$ python -q
>>> import numpy as np
>>> import numpy.linalg as la
>>> np.set_printoptions(precision=2, suppress=True, linewidth=200, sign=" ")
>>> m1 = np.load("mat.npy")
>>> m1
array([[ 35,   0,   0,   0,  14,   0,   0,   0,   0,   0,  21],
       [ 37,   0,   0,   0,   4,   0,   0,   0,   0,   0,  14],
       [ 20,   0,   0,   0,   0,   0,   0,   0,   0,   0,  27],
       [ 17,   0,   0,   0,   0,   0,   0,   0,   0,   0,  23],
       [ 24,   0,   0,   0,   0,   0,   0,   0,   0,   0,  19],
       [  7,   1,   0,   0,   0,   0,   1,   0,   0,   0,   8],
       [ 27,   0,   0,   0,   0,   0,   0,   0,   0,   0,  20],
       [  7,   0,   0,   0,   0,   0,   0,   1,   0,   0,  14],
       [ 21,   0,  15,   0,  38,   0,   0,   8,   0,   0,   0],
       [  0,   0,   0,   0,   0,   8,   0,   0,  10,   4,  21],
       [ 21,   0,   0,   0,  28,   0,   0,   0,   0,   0,   0],
       [ 40,   0,   0,   0,  13,   0,   0,   0,   0,   0,   9],
       [ 16,   0,   0,   0,  25,   0,   0,   0,   0,   0,   5],
       [ 37,   0,   0,   0,   4,   0,   0,   0,   0,   0,  14],
       [ 19,   0,   0,   2,   0,   0,   0,   0,   0,   0,  16],
       [  0,   0,   0,   0,   0,   8,   0,  10,   9,   5,  12],
       [ 13,   0,   0,   0,   6,   0,   0,   0,   0,   0,  19],
       [ 22,   0,  14,  12,  11,   0,   0,  11,   0,   0,   8],
       [ 25,   0,   0,   0,   0,   0,   0,   0,   0,   0,  15],
       [  1,   0,   0,   0,  18,   6,   0,   0,   1,   0,   2],
       [ 27,   0,   0,   0,   0,   0,   0,   0,   0,   0,  20]])
>>> rank = la.matrix_rank(m1)
>>> rank
np.int64(10)
>>> ns = la.svd(m1)[2][rank:].T
>>> [int(la.matrix_rank(m1[:i])) for i in range(1, len(m1) + 1)]
[1, 2, 3, 3, 3, 4, 4, 5, 6, 7, 7, 7, 7, 7, 8, 9, 9, 9, 9, 10, 10]
>>> [int(la.matrix_rank(np.delete(m1, i, axis=0))) for i in range(21)]
[10, 10, 10, 10, 10, 9, 10, 10, 10, 9, 10, 10, 10, 10, 10, 9, 10, 10, 10, 9, 10]
>>> E = np.arange(224).reshape(16, 14) + 4
>>> E
array([[   4,    5,    6,    7,    8,    9,   10,   11,   12,   13,   14,   15,   16,   17],
       [  18,   19,   20,   21,   22,   23,   24,   25,   26,   27,   28,   29,   30,   31],
       [  32,   33,   34,   35,   36,   37,   38,   39,   40,   41,   42,   43,   44,   45],
       [  46,   47,   48,   49,   50,   51,   52,   53,   54,   55,   56,   57,   58,   59],
       [  60,   61,   62,   63,   64,   65,   66,   67,   68,   69,   70,   71,   72,   73],
       [  74,   75,   76,   77,   78,   79,   80,   81,   82,   83,   84,   85,   86,   87],
       [  88,   89,   90,   91,   92,   93,   94,   95,   96,   97,   98,   99,  100,  101],
       [ 102,  103,  104,  105,  106,  107,  108,  109,  110,  111,  112,  113,  114,  115],
       [ 116,  117,  118,  119,  120,  121,  122,  123,  124,  125,  126,  127,  128,  129],
       [ 130,  131,  132,  133,  134,  135,  136,  137,  138,  139,  140,  141,  142,  143],
       [ 144,  145,  146,  147,  148,  149,  150,  151,  152,  153,  154,  155,  156,  157],
       [ 158,  159,  160,  161,  162,  163,  164,  165,  166,  167,  168,  169,  170,  171],
       [ 172,  173,  174,  175,  176,  177,  178,  179,  180,  181,  182,  183,  184,  185],
       [ 186,  187,  188,  189,  190,  191,  192,  193,  194,  195,  196,  197,  198,  199],
       [ 200,  201,  202,  203,  204,  205,  206,  207,  208,  209,  210,  211,  212,  213],
       [ 214,  215,  216,  217,  218,  219,  220,  221,  222,  223,  224,  225,  226,  227]])
>>> np.abs(E).max()
np.int64(227)
>>> round(la.norm(E), 2)
np.float64(1981.11)
>>> la.matrix_rank(E)
np.int64(2)
>>> E.shape
(16, 14)
>>> E.sum(axis=0)
array([ 1744,  1760,  1776,  1792,  1808,  1824,  1840,  1856,  1872,  1888,  1904,  1920,  1936,  1952])
>>> left, sv, VT = la.svd(E)
>>> evecs = VT[:(sv > 1e-8).sum()]
>>> rng = np.random.default_rng(1465)
>>> x0 = E[13] + 4 * E[1] + rng.integers(2) * np.eye(14)[8]
>>> x0
array([ 258.,  263.,  268.,  273.,  278.,  283.,  288.,  293.,  298.,  303.,  308.,  313.,  318.,  323.])
>>> print(np.round(la.norm(x0 - evecs.T @ evecs @ x0), 2))
0.0
>>> w1 = np.array([[-2, 2, 3, 3, 2, -1],
...     [2, 2, -1, 2, -1, -1],
...     [-1, 1, 1, 3, 2, -3],
...     [-2, 1, -3, -1, 1, 1],
...     [-1, -1, -1, 3, -2, 1],
...     [-1, -2, 3, -2, -2, -2],
...     [3, 3, 0, -3, -3, 3],
...     [3, 3, 0, -2, -1, 1],
...     [-1, -2, 3, 2, -2, 2],
...     [-3, -2, -1, -2, 1, 1],
...     [2, -1, 3, 2, 3, -1],
...     [-1, 1, 3, 2, -1, 3],
...     [2, -1, 1, -1, 3, -1],
...     [-3, 2, -3, -3, -1, 1]])
>>> beta = np.array([9, -3, -7, 0, 6, -2])
>>> hid = np.maximum(E @ w1 + beta, 0)
>>> (hid > 0).astype(int)
array([[ 0,  1,  1,  0,  0,  1],
       [ 0,  1,  1,  1,  0,  1],
       [ 0,  1,  1,  1,  0,  1],
       [ 0,  1,  1,  1,  0,  1],
       [ 0,  1,  1,  1,  0,  1],
       [ 0,  1,  1,  1,  0,  1],
       [ 0,  1,  1,  1,  0,  1],
       [ 0,  1,  1,  1,  0,  1],
       [ 0,  1,  1,  1,  0,  1],
       [ 0,  1,  1,  1,  0,  1],
       [ 0,  1,  1,  1,  0,  1],
       [ 0,  1,  1,  1,  0,  1],
       [ 0,  1,  1,  1,  0,  1],
       [ 0,  1,  1,  1,  0,  1],
       [ 0,  1,  1,  1,  0,  1],
       [ 0,  1,  1,  1,  0,  1]])
>>> basis = np.array([[-6, -4], [-2, 6], [1, 9], [8, 5], [-1, 5], [-4, -6]])
>>> (hid @ basis).round(6).argmax(axis=1)
array([ 1,  1,  1,  1,  1,  1,  1,  1,  1,  1,  1,  1,  1,  1,  1,  1])
>>> print(w1 @ basis)
[[ 37  78]
 [  4   6]
 [ 39  62]
 [ -6 -19]
 [ 29 -12]
 [  7  11]
 [-57 -42]
 [-43 -15]
 [ 23   7]
 [  0 -20]
 [ 10  44]
 [ 12  24]
 [-16  11]
 [-16 -29]]
>>> def softmax(z):
...     e = np.exp(z - z.max(axis=-1, keepdims=True))
...     return e / e.sum(axis=-1, keepdims=True)
... 
>>> print(softmax(E).sum(axis=1))
[ 1.  1.  1.  1.  1.  1.  1.  1.  1.  1.  1.  1.  1.  1.  1.  1.]
>>> print(np.round(softmax(E[2] + -2), 2) + 0)
[ 0.    0.    0.    0.    0.    0.    0.    0.    0.    0.01  0.03  0.09  0.23  0.63]
>>> scores = E @ E.T / np.sqrt(14)
>>> softmax(scores)[2] @ E
array([ 214.,  215.,  216.,  217.,  218.,  219.,  220.,  221.,  222.,  223.,  224.,  225.,  226.,  227.])
>>> mat = np.loadtxt("m.csv", delimiter=",")
>>> mat
array([[-0.73, -0.41,  0.91, -1.  ,  0.88, -0.95,  0.97,  0.45,  0.97, -0.79, -0.73,  0.44, -0.11,  0.76, -0.13],
       [-1.  , -0.17,  0.98, -1.  ,  0.81, -0.94, -0.91,  0.96,  0.68,  0.9 , -0.35, -0.94,  0.53,  0.67,  0.65],
       [-0.94, -0.72,  0.96, -1.  ,  0.95, -0.3 ,  0.32,  0.68,  0.22,  0.52,  0.03, -0.56,  0.37,  0.49,  0.17],
       [-0.82,  0.99, -0.99,  0.87, -1.  , -0.97, -1.  ,  0.5 ,  0.73,  0.42, -0.67, -0.64, -0.3 , -0.26,  0.61],
       [ 0.36,  0.05, -0.23,  0.26, -0.13,  0.05,  0.22, -0.18,  0.05, -0.22, -0.03,  0.21, -0.08, -0.04, -0.08],
       [ 0.56, -0.91,  0.78,  0.99,  0.95,  0.99,  0.32, -0.32, -0.98,  0.73,  0.85, -0.26,  0.42, -0.42, -0.21],
       [-0.94,  0.19, -0.04,  1.  , -0.57,  0.89, -1.  ,  0.65, -0.99,  0.99,  0.8 , -0.96,  0.57, -0.63,  0.61],
       [ 0.07, -0.03, -0.5 ,  1.  , -0.48,  0.95, -0.96, -0.07, -0.98,  0.9 ,  0.77, -0.69,  0.32, -0.66,  0.23],
       [ 1.  ,  0.94, -1.  ,  1.  , -1.  , -0.18,  0.1 , -0.91,  0.45, -0.93, -0.45,  0.91, -0.71, -0.6 , -0.38],
       [-0.83,  0.37,  0.44, -1.  , -0.04, -0.94,  0.21,  0.53,  0.92, -0.37, -0.65, -0.07, -0.09,  0.53,  0.17],
       [ 1.  , -0.86, -0.41,  1.  ,  0.76,  1.  ,  0.91, -0.91, -0.98, -0.28,  0.84,  0.75, -0.01, -0.67, -0.61],
       [ 0.77, -0.53,  0.48, -0.97,  0.78, -0.29,  0.98, -0.43,  0.78, -0.87, -0.37,  0.79, -0.24,  0.4 , -0.44],
       [ 0.52, -0.91,  0.66,  1.  ,  0.91,  1.  , -0.64, -0.31, -1.  ,  0.94,  0.94, -0.64,  0.56, -0.69, -0.07],
       [ 0.72,  0.78, -0.96,  1.  , -0.97,  0.59, -0.95, -0.42, -0.78,  0.42,  0.32, -0.16, -0.14, -0.65,  0.14],
       [ 1.  ,  0.61, -0.96, -0.54, -0.81, -0.8 ,  1.  , -0.92,  0.98, -1.  , -0.81,  0.99, -0.78,  0.21, -0.71],
       [ 0.56,  0.8 , -0.97,  1.  , -0.98,  0.84, -0.99, -0.33, -0.95,  0.81,  0.6 , -0.56,  0.02, -0.78,  0.29],
       [ 0.85, -0.97,  0.95, -0.48,  1.  ,  0.97,  0.99, -0.54, -0.74, -0.38,  0.64,  0.61,  0.23,  0.12, -0.56],
       [-0.14, -0.07, -0.24,  0.99, -0.26,  0.86, -0.91,  0.04, -0.92,  0.82,  0.64, -0.61,  0.27, -0.49,  0.2 ],
       [ 0.99, -0.92,  0.5 ,  0.71,  0.96,  0.96,  1.  , -0.87, -0.57, -0.86,  0.49,  0.91, -0.15, -0.1 , -0.71],
       [-0.56, -0.13,  0.16,  0.92,  0.01,  0.69, -0.88,  0.27, -0.83,  0.81,  0.52, -0.66,  0.3 , -0.31,  0.24],
       [ 0.73, -0.8 ,  0.29,  1.  ,  0.76,  0.99, -0.35, -0.45, -0.99,  0.79,  0.87, -0.32,  0.37, -0.62, -0.15],
       [ 0.82,  0.98, -0.99, -0.89, -1.  , -1.  ,  0.41, -0.47,  1.  , -0.98, -0.95,  0.88, -0.77,  0.3 , -0.1 ],
       [ 1.  , -0.5 , -0.93,  1.  , -0.36,  1.  ,  0.23, -0.93, -0.99,  0.07,  0.88,  0.65, -0.08, -0.85, -0.51],
       [ 0.99, -0.31, -0.87,  1.  , -0.35,  0.98,  0.48, -0.87, -0.94, -0.27,  0.69,  0.66, -0.16, -0.69, -0.45],
       [-0.21, -0.45,  0.68, -0.95,  0.73, -0.24,  0.75,  0.11,  0.45, -0.3 , -0.15,  0.18,  0.03,  0.32, -0.11],
       [ 0.85, -0.9 ,  0.81, -0.42,  0.97,  0.87,  0.98, -0.53, -0.41, -0.54,  0.4 ,  0.65,  0.06,  0.11, -0.49],
       [-0.94, -0.65,  0.99, -1.  ,  0.98, -0.99,  1.  ,  0.71,  1.  , -0.9 , -0.88,  0.51, -0.09,  0.92, -0.15],
       [-1.  , -0.07,  0.9 , -0.95,  0.49, -0.54, -0.97,  0.89, -0.3 ,  0.94,  0.15, -0.94,  0.52,  0.25,  0.6 ],
       [ 0.74, -0.62,  0.33,  0.41,  0.72,  0.73,  0.83, -0.43, -0.4 , -0.33,  0.29,  0.45,  0.  , -0.06, -0.31],
       [ 0.89,  0.62, -0.9 ,  0.85, -0.85, -0.27,  0.37, -0.58,  0.45, -0.73, -0.32,  0.66, -0.4 , -0.19, -0.22],
       [ 0.45, -0.98,  0.98, -0.79,  1.  ,  0.96,  0.98, -0.24, -0.78,  0.04,  0.67,  0.28,  0.37,  0.2 , -0.44],
       [ 0.99, -0.93,  0.18,  1.  ,  0.93,  1.  ,  0.93, -0.87, -0.98, -0.07,  0.87,  0.66,  0.13, -0.61, -0.6 ]])
>>> x0 = np.array([5, 0, -2, -1, -5, -4, -1, -1, -5, -2, 5, 2, -1, -5, -4])
>>> rhs = mat @ x0
>>> np.round(la.solve(mat.T @ mat, mat.T @ rhs), 2) + 0
array([ 5.,  0., -2., -1., -5., -4., -1., -1., -5., -2.,  5.,  2., -1., -5., -4.])
>>> la.lstsq(mat, rhs)[0]
array([ 5.,  0., -2., -1., -5., -4., -1., -1., -5., -2.,  5.,  2., -1., -5., -4.])
>>> rhs = rhs + 0.05 * rng.normal(size=32)
>>> rhs
array([-15.68, -21.53, -16.76,  -3.55,   3.33,   1.27,  -0.69,   7.54,  16.97, -11.3 ,  14.07,  -1.89,   2.41,  15.46,  12.27,  14.4 ,   3.73,   3.85,   6.79,  -2.27,   5.55,   9.7 ,  21.25,  19.28,
        -8.2 ,   2.02, -18.9 , -11.76,   2.13,  12.17,  -0.38,  10.92])
>>> beta, *_ = la.lstsq(mat, rhs)
>>> [round(float(la.norm(la.solve(mat.T @ mat + lam * np.eye(15), mat.T @ rhs))), 2) for lam in (0, 1, 10, 100)]
[13.23, 8.47, 6.63, 3.14]
>>> np.round(la.norm(rhs - mat @ beta), 2)
np.float64(0.26)
>>> print(np.round(mat.T @ (rhs - mat @ beta), 2) + 0)
[ 0.  0.  0.  0.  0.  0.  0.  0.  0.  0.  0.  0.  0.  0.  0.]
>>> basis = mat[[31, 24]].astype(float)
>>> for _ in range(4):
...     idx = la.norm(mat[:, None] - basis, axis=-1).argmin(axis=1)
...     basis = np.array([mat[idx == j].mean(axis=0) for j in range(2)])
... 
>>> idx
array([ 1,  1,  1,  1,  1,  0,  0,  0,  0,  1,  0,  1,  0,  0,  1,  0,  0,  0,  0,  0,  0,  1,  0,  0,  1,  0,  1,  1,  0,  1,  0,  0])
>>> np.bincount(idx)
array([ 19,  13])
>>> basis[1] - basis[0]
array([-0.75,  0.42,  0.19, -1.26, -0.07, -1.48,  0.2 ,  0.6 ,  1.39, -0.45, -1.05,  0.03, -0.23,  0.78,  0.22])
>>> np.abs(basis[1] - basis[0]).argmax()
np.int64(5)
>>> basis
array([[ 0.55, -0.38, -0.01,  0.7 ,  0.21,  0.85,  0.06, -0.42, -0.78,  0.19,  0.61,  0.09,  0.12, -0.44, -0.2 ],
       [-0.2 ,  0.05,  0.17, -0.56,  0.14, -0.63,  0.26,  0.17,  0.61, -0.26, -0.44,  0.12, -0.11,  0.34,  0.02]])
>>> u = np.array([2, 2, 1])
>>> np.polyval(u, mat[22])
array([ 5.  ,  0.5 ,  0.87,  5.  ,  0.54,  5.  ,  1.57,  0.87,  0.98,  1.15,  4.31,  3.15,  0.85,  0.74,  0.5 ])
>>> hat = mat @ la.solve(mat.T @ mat, mat.T)
>>> print(np.allclose(hat @ hat, hat))
True
>>> hat @ mat[:, 6]
array([ 0.97, -0.91,  0.32, -1.  ,  0.22,  0.32, -1.  , -0.96,  0.1 ,  0.21,  0.91,  0.98, -0.64, -0.95,  1.  , -0.99,  0.99, -0.91,  1.  , -0.88, -0.35,  0.41,  0.23,  0.48,  0.75,  0.98,  1.  ,
       -0.97,  0.83,  0.37,  0.98,  0.93])
>>> idx = mat[:, 8] > np.median(mat[:, 8])
>>> u = mat[idx].mean(axis=0) - mat[~idx].mean(axis=0)
>>> round((((mat - mat.mean(axis=0)) @ u > 0) == idx).mean(), 2)
np.float64(0.94)
>>> print(idx.astype(int))
[ 1  1  1  1  1  0  0  0  1  1  0  1  0  0  1  0  0  0  0  0  0  1  0  0  1  1  1  1  1  1  0  0]
>>> np.argsort(-np.abs(u).round(6), kind="stable")
array([  8,   5,   3,  10,  13,   9,   0,   1,   7,   6,  12,  11,   2,  14,   4])
>>> u = np.array([2, 2, 0, 1, 1, 2, 3, 1, 2, 0])
>>> J = np.outer(rng.normal(size=33), u) + 0.02 * rng.normal(size=(33, 10))
>>> J.round(2) + 0
array([[ 1.47,  1.48,  0.01,  0.76,  0.74,  1.45,  2.23,  0.75,  1.46,  0.  ],
       [-1.01, -1.04, -0.01, -0.5 , -0.53, -1.  , -1.49, -0.5 , -1.03, -0.03],
       [ 1.28,  1.26, -0.01,  0.68,  0.61,  1.25,  1.89,  0.63,  1.28, -0.01],
       [ 0.51,  0.5 ,  0.02,  0.24,  0.25,  0.48,  0.73,  0.25,  0.47,  0.02],
       [ 0.83,  0.87,  0.02,  0.38,  0.4 ,  0.85,  1.27,  0.43,  0.82,  0.02],
       [ 2.13,  2.13, -0.02,  1.07,  1.09,  2.12,  3.17,  1.09,  2.14,  0.  ],
       [-2.69, -2.66, -0.04, -1.33, -1.31, -2.7 , -3.97, -1.34, -2.67,  0.04],
       [ 4.07,  4.1 , -0.01,  2.05,  2.02,  4.14,  6.14,  2.02,  4.09,  0.01],
       [ 0.42,  0.4 , -0.03,  0.23,  0.22,  0.38,  0.64,  0.19,  0.4 , -0.01],
       [ 0.05,  0.07,  0.01,  0.02,  0.06,  0.04,  0.06,  0.03,  0.06, -0.01],
       [ 0.2 ,  0.17,  0.01,  0.09,  0.12,  0.18,  0.31,  0.1 ,  0.17, -0.01],
       [-0.14, -0.14,  0.03, -0.06, -0.06, -0.14, -0.18, -0.07, -0.13,  0.03],
       [ 3.26,  3.26,  0.01,  1.6 ,  1.62,  3.28,  4.94,  1.65,  3.27,  0.  ],
       [-0.4 , -0.39,  0.01, -0.17, -0.19, -0.36, -0.58, -0.17, -0.4 , -0.02],
       [ 3.44,  3.43, -0.01,  1.72,  1.76,  3.42,  5.16,  1.73,  3.43,  0.02],
       [ 1.  ,  1.  , -0.02,  0.5 ,  0.5 ,  1.02,  1.51,  0.5 ,  1.02,  0.01],
       [ 0.71,  0.76,  0.01,  0.41,  0.4 ,  0.71,  1.1 ,  0.34,  0.72,  0.01],
       [-0.84, -0.86,  0.01, -0.43, -0.45, -0.86, -1.26, -0.45, -0.86,  0.01],
       [-0.08, -0.11, -0.02, -0.08, -0.06, -0.15, -0.16, -0.03, -0.11,  0.02],
       [-0.98, -0.93,  0.  , -0.47, -0.45, -0.95, -1.4 , -0.48, -0.96,  0.  ],
       [ 0.01,  0.01, -0.06,  0.01,  0.  ,  0.02,  0.01, -0.02,  0.01, -0.01],
       [ 2.55,  2.55,  0.04,  1.23,  1.28,  2.54,  3.82,  1.3 ,  2.57, -0.01],
       [-1.39, -1.36,  0.  , -0.69, -0.72, -1.41, -2.08, -0.66, -1.38,  0.03],
       [-0.38, -0.39,  0.  , -0.14, -0.18, -0.41, -0.51, -0.21, -0.34, -0.05],
       [ 3.13,  3.14,  0.  ,  1.55,  1.56,  3.12,  4.69,  1.54,  3.12, -0.03],
       [-2.69, -2.69, -0.02, -1.37, -1.33, -2.68, -4.04, -1.31, -2.7 , -0.03],
       [-0.1 , -0.05,  0.01, -0.03, -0.01, -0.07, -0.11, -0.02, -0.07, -0.02],
       [-1.43, -1.39,  0.03, -0.7 , -0.69, -1.37, -2.08, -0.72, -1.37, -0.02],
       [ 0.88,  0.88,  0.03,  0.42,  0.44,  0.83,  1.28,  0.46,  0.86,  0.  ],
       [-1.81, -1.82,  0.01, -0.92, -0.93, -1.89, -2.78, -0.92, -1.84, -0.03],
       [-1.77, -1.76, -0.02, -0.88, -0.9 , -1.72, -2.61, -0.85, -1.75,  0.02],
       [-0.26, -0.27,  0.04, -0.14, -0.14, -0.33, -0.47, -0.14, -0.29, -0.02],
       [-0.21, -0.2 ,  0.01, -0.08, -0.13, -0.23, -0.29, -0.09, -0.23, -0.01]])
>>> idx = J[:, 6] > np.median(J[:, 6])
>>> u = J[idx].mean(axis=0) - J[~idx].mean(axis=0)
>>> np.round((((J - J.mean(axis=0)) @ u > 0) == idx).mean(), 2)
np.float64(0.94)
>>> print(((J - J.mean(axis=0)) @ u > 0).astype(int))
[ 1  0  1  1  1  1  0  1  1  0  0  0  1  0  1  1  1  0  0  0  0  1  0  0  1  0  0  0  1  0  0  0  0]
